$ python -q
>>> import numpy as np
>>> np.set_printoptions(suppress=True, linewidth=140)
>>> def tidy(a):
...     return np.round(a, 2) + 0
... 
>>> E = np.load("sample4.npy")
>>> print(E)
[[ 0  0  0  0  0  0]
 [ 0  0  0  0  0  0]
 [ 0  0  0  0  0  0]
 [ 4  0 -4  2  0 -2]
 [ 4 -4  4  2 -2  2]
 [ 2 -2 -4  1 -1 -2]]
>>> print(np.linalg.cond(E) > 100)
True
>>> M = np.loadtxt("dump.csv", delimiter=",")
>>> print(M)
[[ 3.  0. -2.]
 [-3. -2.  1.]
 [-6. -6.  1.]]
>>> print(M.shape)
(3, 3)
>>> print(np.abs(M).max())
6.0
>>> print(tidy(M.mean(axis=0)))
[-2.   -2.67  0.  ]
>>> print(np.diff(M, axis=0))
[[-6. -2.  3.]
 [-3. -4.  0.]]
>>> m1 = np.array([[1, -1, 1], [1, 0, 0], [1, 1, 1], [1, 2, 4]])
>>> w1 = np.array([[-4, 5, -5], [-3, 4, 0], [-5, -1, -2]])
>>> coef = np.array([2, 1, 0])
>>> H = np.maximum(m1 @ w1 + coef, 0)
>>> print(H)
[[ 0  1  0]
 [ 0  6  0]
 [ 0  9  0]
 [ 0 10  0]]
>>> basis = np.array([[-1, -3], [-4, 2], [-2, 1]])
>>> print((H @ basis).round(6).argmax(axis=1))
[1 1 1 1]
>>> W0 = np.loadtxt("mat.csv", delimiter=",")
>>> print(W0)
[[-3.5  -0.8   0.7 ]
 [ 0.1   0.6  -0.9 ]
 [ 0.08  0.67 -0.86]
 [-0.2   0.4  -0.5 ]]
>>> rng = np.random.default_rng(17765)
>>> z = rng.permutation(3)
>>> out = W0[:, z] * rng.choice([-1, 1], 3)
>>> print(out)
[[ 0.7  -0.8   3.5 ]
 [-0.9   0.6  -0.1 ]
 [-0.86  0.67 -0.08]
 [-0.5   0.4   0.2 ]]
>>> U, _, vt = np.linalg.svd(W0.T @ out)
>>> print(tidy(U @ vt))
[[ 0.  0. -1.]
 [ 0.  1.  0.]
 [ 1.  0.  0.]]
>>> print(tidy(np.linalg.lstsq(W0, out)[0]))
[[ 0.  0. -1.]
 [ 0.  1.  0.]
 [ 1.  0.  0.]]
>>> out = np.c_[W0[:, :2] @ np.array([[-2, 5], [1, -5]]), np.array([3, 5, -5, 4])]
>>> print(tidy(out))
[[  6.2  -13.5    3.  ]
 [  0.4   -2.5    5.  ]
 [  0.51  -2.95  -5.  ]
 [  0.8   -3.     4.  ]]
>>> print(tidy(np.linalg.norm(out - W0 @ np.linalg.lstsq(W0, out)[0], axis=0)))
[0.   0.   7.05]
>>> print(np.linalg.matrix_rank(out))
3
>>> print(tidy(np.linalg.norm(np.linalg.qr(W0)[0].T @ out, axis=0) ** 2 / ((out ** 2).sum(axis=0) + 1e-12)))
[1.   1.   0.34]
>>> print(tidy(np.linalg.lstsq(W0, out[:, 0])[0]))
[-2.  1.  0.]
